% python3 -q
>>> import numpy as np
>>> np.set_printoptions(precision=2, suppress=True, linewidth=120, legacy="1.25")
>>> rd = lambda a: np.round(a, 2) + 0
>>> K = np.array([[3.0, -5.0, 8.0, 8.0, 3.0],
...     [0.0, 3.0, -4.0, 4.0, -2.0],
...     [0.0, 0.0, -7.0, -4.0, -5.0],
...     [0.0, 0.0, -1.0, -3.0, -1.0],
...     [0.0, 0.0, -9.0, -3.0, 6.0]])
>>> vec = np.array([1, 2, 3, 0, 1])
>>> target = K @ vec
>>> target
array([ 20.,  -8., -26.,  -4., -21.])
>>> rd(np.linalg.solve(K, target + K[:, 2]))
array([1., 2., 4., 0., 1.])
>>> rd(np.linalg.solve(K.T, K[1]))
array([0., 1., 0., 0., 0.])
>>> rd(np.linalg.solve(K, K[:, 4]))
array([0., 0., 0., 0., 1.])
>>> rd(np.linalg.solve(K, target))
array([1., 2., 3., 0., 1.])
>>> hat = np.triu(np.array([[2, 0, 1, -1, -1],
...     [1, 2, -2, -2, 2],
...     [-3, 3, 1, 3, 2],
...     [2, -1, 1, 1, 2],
...     [2, -3, -1, -3, 0]]), 1) + np.eye(5)
>>> A2 = hat @ K @ np.linalg.inv(hat)
>>> hat @ K - K @ hat
array([[  0.,   0., -10., -29., -29.],
       [  0.,   0.,   4.,  26.,  18.],
       [  0.,   0., -21.,   6.,  31.],
       [  0.,   0., -18.,  -3.,  20.],
       [  0.,   0.,   0.,  27.,  24.]])
>>> print(np.linalg.matrix_rank(A2))
5
>>> vec = np.array([0, 1, 1, 3, 1])
>>> target = K @ vec
>>> b, lr = np.zeros(5), 1 / np.linalg.norm(K, 2) ** 2
>>> for i in range(8):
...     b -= lr * K.T @ (K @ b - target)
...     if i % 2 == 0: print(i, round(np.linalg.norm(K @ b - target), 2))
... 
0 14.15
2 10.26
4 7.67
6 5.89
>>> rd(b)
array([0.28, 0.17, 1.06, 2.53, 0.8 ])
>>> arr = np.arange(12).reshape(4, 3) + -1
>>> arr
array([[-1,  0,  1],
       [ 2,  3,  4],
       [ 5,  6,  7],
       [ 8,  9, 10]])
>>> def softmax(z):
...     e = np.exp(z - z.max(axis=-1, keepdims=True))
...     return e / e.sum(axis=-1, keepdims=True)
... 
>>> rd(softmax(arr).sum(axis=1))
array([1., 1., 1., 1.])
>>> att = arr @ arr.T / np.sqrt(3)
>>> rd(softmax(att)[2] @ arr)
array([ 8.,  9., 10.])
>>> rd(softmax(att))
array([[0.25, 0.25, 0.25, 0.25],
       [0.  , 0.  , 0.  , 1.  ],
       [0.  , 0.  , 0.  , 1.  ],
       [0.  , 0.  , 0.  , 1.  ]])
>>> rd(softmax(att + np.triu(np.full(att.shape, -np.inf), 1)))
array([[1., 0., 0., 0.],
       [0., 1., 0., 0.],
       [0., 0., 1., 0.],
       [0., 0., 0., 1.]])
>>> A2 = arr / np.linalg.norm(arr, axis=1)
Traceback (most recent call last):
  File "<python-input-28>", line 1, in <module>
    A2 = arr / np.linalg.norm(arr, axis=1)
         ~~~~^~~~~~~~~~~~~~~~~~~~~~~~~~~~~
ValueError: operands could not be broadcast together with shapes (4,3) (4,) 
>>> A2 = arr / np.linalg.norm(arr, axis=1, keepdims=True)
>>> C2 = A2 @ A2.T
>>> rd(np.degrees(np.arccos(np.clip(C2[3, 2], -1, 1))))
2.57
>>> (np.abs(C2) > 0.9).astype(int)
array([[1, 0, 0, 0],
       [0, 1, 1, 1],
       [0, 1, 1, 1],
       [0, 1, 1, 1]])
